$ python3 -q
>>> import numpy as np
>>> from numpy import linalg as LA
>>> np.set_printoptions(precision=1, suppress=True, linewidth=120, floatmode="fixed")
>>> data = np.loadtxt("block10.csv", delimiter=",")
>>> data
array([[ 1.0,  3.0,  6.0,  9.0,  6.0],
       [ 8.0,  2.0,  9.0,  9.0,  0.0],
       [ 6.0,  5.0,  3.0,  8.0,  4.0],
       [ 2.0,  0.0,  4.0,  8.0,  8.0],
       [ 1.0,  0.0,  7.0,  4.0,  3.0],
       [ 6.0,  8.0,  1.0,  9.0,  7.0],
       [ 3.0,  5.0,  8.0,  4.0,  8.0],
       [ 9.0,  8.0,  1.0,  3.0,  9.0],
       [ 4.0,  5.0,  7.0,  5.0,  2.0],
       [25.0,  9.0, 33.0, 36.0,  6.0]])
>>> cen = data - data.mean(axis=0)
>>> U, sig, Vt = LA.svd(cen, full_matrices=False)
>>> sig
array([43.9, 12.8,  8.3,  6.9,  4.3])
>>> np.abs(Vt[0]).argmax()
np.int64(3)
>>> np.abs(U[:, 0]).argmax()
np.int64(9)
>>> u, r1 = data[9], data[2]
>>> u @ r1
np.float64(606.0)
>>> p = (u @ r1) / (u @ u) * u
>>> r1 - p
array([ 1.2,  3.3, -3.4,  1.0,  2.8])
>>> np.outer(u, r1)
array([[150.0, 125.0,  75.0, 200.0, 100.0],
       [ 54.0,  45.0,  27.0,  72.0,  36.0],
       [198.0, 165.0,  99.0, 264.0, 132.0],
       [216.0, 180.0, 108.0, 288.0, 144.0],
       [ 36.0,  30.0,  18.0,  48.0,  24.0]])
>>> idx = data[:, 2] > np.median(data[:, 2])
>>> u = data[idx].mean(axis=0) - data[~idx].mean(axis=0)
>>> (((data - data.mean(axis=0)) @ u > 0) == idx).mean()
np.float64(0.7)
>>> np.argsort(-np.abs(u).round(6), kind="stable")
array([2, 3, 0, 4, 1])
>>> idx.astype(int)
array([0, 1, 0, 0, 1, 0, 1, 0, 1, 1])
>>> E = np.load("layer14.npy")
>>> E.round(1) + 0
array([[ -4.1,   4.6,   6.0,  -4.0,   2.9,  -2.2,  -2.2,   1.5],
       [  8.1,  -5.9,  -2.7,   3.6,  -1.2,  -6.9,   0.0,  -2.7],
       [-10.9,   7.6,   4.8,  -8.9,  -0.2,  -0.5,  -1.1,  -4.8],
       [ -6.1,   5.8,   7.0,  -3.0,   0.9,   2.5,  -1.0,  -1.0],
       [  0.3,  -1.5,  -1.0,  -2.5,  -1.1,  -7.0,  -1.3,  -4.6],
       [  0.0,   2.5,   2.9,  -2.6,   2.6,  -3.3,  -0.2,   1.5],
       [  0.4,   1.6,  -0.6,  -0.6,  -2.5,   1.8,   3.8,  -5.5],
       [  2.9,  -2.3,  -0.4,  -0.3,  -0.2,  -6.5,  -1.1,  -2.4],
       [ -6.1,   3.9,   6.8,  -6.0,   3.7,  -6.6,  -5.5,   1.7],
       [  8.2,  -2.3,   1.5,   2.9,   3.8,  -5.6,  -0.1,   5.0],
       [  7.2,  -4.8,  -3.5,   2.3,  -1.5,  -6.1,   1.2,  -3.5],
       [ -8.9,   6.3,   5.2,  -4.3,  -2.4,   4.5,   0.5,  -6.5],
       [  0.5,   2.8,   2.1,  -0.1,  -0.3,   2.6,   3.0,  -1.8],
       [  1.9,   0.1,  -0.9,  -6.7,   4.7, -13.7,  -2.3,   2.9],
       [  5.1,  -4.7,   2.3,   3.7,   0.8,  -7.0,  -3.9,   0.2]])
>>> np.argsort(-LA.norm(E, axis=0).round(6), kind="stable")[:3]
array([5, 0, 1])
>>> print(LA.cond(E) > 100)
True
>>> [round(float(x), 1) for x in LA.svd(E, compute_uv=False)[:3]]
[34.2, 25.3, 15.2]
>>> t3 = np.stack([E, 5 * E, E[::-1]])
>>> LA.matrix_rank(t3)
array([5, 5, 5])
>>> print(LA.norm(t3, axis=(1, 2)))
[ 46.6 233.1  46.6]
>>> print((t3 @ E.T).shape)
(3, 15, 15)
>>> print(LA.matrix_rank(t3.reshape(3, -1)))
2
>>> J = np.array([[0.9, -0.8, 0.9, 0.5, -0.5, -1.3, -0.6, 1.3],
...     [-1.3, -0.1, 0.0, -2.0, -1.6, 0.3, -1.3, 0.3],
...     [-0.4, 0.2, -0.9, -0.1, 2.3, -0.8, 1.2, 0.4],
...     [-0.3, 0.2, 0.5, 0.6, -0.8, 0.5, -1.4, 1.0],
...     [0.9, 0.9, 1.4, 0.4, -0.7, -1.5, -1.2, 0.6],
...     [-3.5, 1.0, 1.1, -0.1, 0.6, -1.4, 0.3, -2.2],
...     [-0.2, -0.7, -1.5, 1.5, -1.2, -2.4, -0.9, 0.9]])
>>> J[:, 5] *= 10
>>> print(J)
[[  0.9  -0.8   0.9   0.5  -0.5 -13.0  -0.6   1.3]
 [ -1.3  -0.1   0.0  -2.0  -1.6   3.0  -1.3   0.3]
 [ -0.4   0.2  -0.9  -0.1   2.3  -8.0   1.2   0.4]
 [ -0.3   0.2   0.5   0.6  -0.8   5.0  -1.4   1.0]
 [  0.9   0.9   1.4   0.4  -0.7 -15.0  -1.2   0.6]
 [ -3.5   1.0   1.1  -0.1   0.6 -14.0   0.3  -2.2]
 [ -0.2  -0.7  -1.5   1.5  -1.2 -24.0  -0.9   0.9]]
>>> U, sig, Vt = LA.svd(J, full_matrices=False)
>>> np.abs(U[:, 0]).round(6).argmax()
np.int64(6)
>>> np.cumsum(sig ** 2) / np.sum(sig ** 2)
array([1.0, 1.0, 1.0, 1.0, 1.0, 1.0, 1.0])
>>> print(np.round(np.sqrt((sig ** 2).sum()), 1), np.round(LA.norm(J), 1))
36.4 36.4
>>> B = np.array([[1, 1], [2, 3]])
>>> X = np.tile(B, (2, 2))
>>> X
array([[1, 1, 1, 1],
       [2, 3, 2, 3],
       [1, 1, 1, 1],
       [2, 3, 2, 3]])
>>> U, sig, Vt = LA.svd(X)
>>> evecs = Vt[:(sig > 1e-8).sum()]
>>> rng = np.random.default_rng(535884)
>>> x = X[0] + 2 * X[2] + rng.integers(2) * np.eye(4)[0]
>>> x
array([4.0, 3.0, 3.0, 3.0])
>>> round(float(LA.norm(x - evecs.T @ evecs @ x)), 1)
0.7
>>> J.shape
(7, 8)
>>> print(J - J[0])
[[  0.0   0.0   0.0   0.0   0.0   0.0   0.0   0.0]
 [ -2.2   0.7  -0.9  -2.5  -1.1  16.0  -0.7  -1.0]
 [ -1.3   1.0  -1.8  -0.6   2.8   5.0   1.8  -0.9]
 [ -1.2   1.0  -0.4   0.1  -0.3  18.0  -0.8  -0.3]
 [  0.0   1.7   0.5  -0.1  -0.2  -2.0  -0.6  -0.7]
 [ -4.4   1.8   0.2  -0.6   1.1  -1.0   0.9  -3.5]
 [ -1.1   0.1  -2.4   1.0  -0.7 -11.0  -0.3  -0.4]]
>>> np.count_nonzero(J)
np.int64(55)
>>> print(np.round(LA.norm(J), 1))
36.4
>>> J.mean(axis=0)
array([-0.6,  0.1,  0.2,  0.1, -0.3, -9.4, -0.6,  0.3])
>>> J.sum(axis=1)
array([-11.3,  -3.0,  -5.3,   4.8, -12.7, -16.8, -26.1])
>>> np.abs(J).max()
np.float64(24.0)
>>> LA.matrix_rank(J)
np.int64(7)
